% python3 -q
>>> import numpy as np
>>> np.set_printoptions(precision=2, suppress=True, linewidth=200)
>>> F = np.array([[0, 0, 0, 0, 0, 0],
...     [-2, 1, 0, 0, 0, 0],
...     [-1, -1, 0, 0, 0, 0],
...     [0, 0, 0, 0, 0, 0],
...     [0, 0, -2, 1, 0, 0],
...     [0, 0, -1, -1, 0, 0],
...     [0, 0, 0, 0, 0, 0],
...     [0, 0, 0, 0, -2, 1],
...     [0, 0, 0, 0, -1, -1]])
>>> x = np.array([0, 1, 5, -7, 7, -2])
>>> target = F @ x
>>> np.linalg.solve(F.T @ F, F.T @ target)
array([ 0.,  1.,  5., -7.,  7., -2.])
>>> np.round(np.linalg.pinv(F) @ F, 2) + 0
array([[1., 0., 0., 0., 0., 0.],
       [0., 1., 0., 0., 0., 0.],
       [0., 0., 1., 0., 0., 0.],
       [0., 0., 0., 1., 0., 0.],
       [0., 0., 0., 0., 1., 0.],
       [0., 0., 0., 0., 0., 1.]])
>>> try:
...     np.linalg.solve(F, target)
... except np.linalg.LinAlgError as e:
...     print("failed:", e)
... 
failed: Last 2 dimensions of the array must be square
>>> rng = np.random.default_rng(37875)
>>> target = target + 0.3 * rng.normal(size=9)
>>> target.round(2) + 0
array([ -0.16,   1.3 ,  -1.18,   0.  , -17.08,   1.91,  -0.06, -15.92,  -5.15])
>>> beta, *_ = np.linalg.lstsq(F, target)
>>> np.round(F.T @ (target - F @ beta), 2) + 0
array([0., 0., 0., 0., 0., 0.])
>>> [round(float(np.linalg.norm(np.linalg.solve(F.T @ F + lam * np.eye(6), F.T @ target))), 2) for lam in (0, 1, 10, 100)]
[11.33, 9.06, 3.55, 0.51]
